>>> import numpy as np
>>> np.set_printoptions(precision=2, suppress=True, linewidth=120, legacy="1.25")
>>> rng = np.random.default_rng(71134)
>>> A = np.eye(6, dtype=int)[rng.permutation(6)]
>>> print(A)
[[0 0 0 0 0 1]
 [0 1 0 0 0 0]
 [1 0 0 0 0 0]
 [0 0 1 0 0 0]
 [0 0 0 0 1 0]
 [0 0 0 1 0 0]]
>>> # a transition matrix
>>> x0 = np.array([0, 0, -1, 2, -2, -1])
>>> target = A @ x0
>>> target
array([-1,  0,  0, -1, -2,  2])
>>> print(np.linalg.solve(A, 5 * target))
[  0.   0.  -5.  10. -10.  -5.]
>>> u = np.array([-2, 3, 3]) + 0.5
>>> X = np.outer(u, u) / (u @ u)
>>> X
array([[ 0.08, -0.2 , -0.2 ],
       [-0.2 ,  0.46,  0.46],
       [-0.2 ,  0.46,  0.46]])
>>> # projection: eigenvalues are 0 or 1
>>> x0 = np.array([2, -3, -1])
>>> (x0 - X @ x0) @ (X @ x0)
0.0
>>> print(np.linalg.eigvalsh(2 * X - np.eye(3)))
[-1. -1.  1.]
>>> X @ x0
array([ 0.95, -2.22, -2.22])
>>> evals, evecs = np.linalg.eigh(X)
>>> x0 = np.array([8, 4, 6])
>>> (np.sign(evecs[:, -1].round(6)) == np.sign(evecs[0, -1].round(6))).astype(int)
array([1, 0, 0])
>>> np.linalg.eigvalsh(X[1:, 1:])
array([0.  , 0.92])
>>> evecs * np.abs(evals) @ evecs.T
array([[ 0.08, -0.2 , -0.2 ],
       [-0.2 ,  0.46,  0.46],
       [-0.2 ,  0.46,  0.46]])
>>> x0 = np.array([-2, 1, 1])
>>> np.linalg.norm(X @ x0) <= np.linalg.norm(X, 2) * np.linalg.norm(x0) + 1e-9
True
>>> X @ np.eye(3)[0]
array([ 0.08, -0.2 , -0.2 ])
>>> (X * x0).sum(axis=1)
array([-0.56,  1.31,  1.31])
>>> X @ (2 * x0)
array([-1.12,  2.62,  2.62])
>>> np.sign((X @ x0).round(6))
array([-1.,  1.,  1.])
>>> M = np.load("data.npy")
>>> print(M)
[[-0.37 -0.07  0.03]
 [ 0.95  0.92 -0.7 ]
 [ 0.26  0.8  -0.56]
 [ 0.84  0.44 -0.24]
 [ 0.12  0.04 -0.02]
 [-0.76 -0.56  0.33]
 [ 0.95  0.9  -0.66]
 [ 0.78  0.39 -0.21]
 [ 0.83  0.56 -0.33]
 [-0.62 -0.45  0.25]
 [-0.92 -0.81  0.55]
 [ 0.67  0.42 -0.24]
 [ 0.83  0.76 -0.5 ]
 [ 0.92  0.72 -0.45]
 [-0.98 -0.72  0.43]
 [-0.06 -0.14  0.08]
 [-0.93 -0.87  0.62]
 [ 0.45  0.48 -0.28]
 [ 0.6   0.39 -0.22]
 [ 0.86  0.92 -0.71]
 [ 0.95  0.87 -0.62]
 [ 0.82  0.6  -0.35]
 [-0.74 -0.82  0.57]
 [-0.09 -0.09  0.05]
 [ 0.92  0.9  -0.68]
 [-0.81 -0.75  0.49]]
>>> W2 = M[[19, 11]].astype(float)
>>> for _ in range(3):
...     labels = np.linalg.norm(M[:, None] - W2, axis=-1).argmin(axis=1)
...     W2 = np.array([M[labels == j].mean(axis=0) for j in range(2)])
... 
>>> labels
array([1, 0, 0, 0, 1, 1, 0, 0, 0, 1, 1, 0, 0, 0, 1, 1, 1, 0, 0, 0, 0, 0, 1, 1, 0, 1])
>>> W2
array([[ 0.78,  0.67, -0.45],
       [-0.56, -0.48,  0.31]])
>>> np.abs(W2[1] - W2[0]).argmax()
0
>>> np.bincount(labels)
array([15, 11])
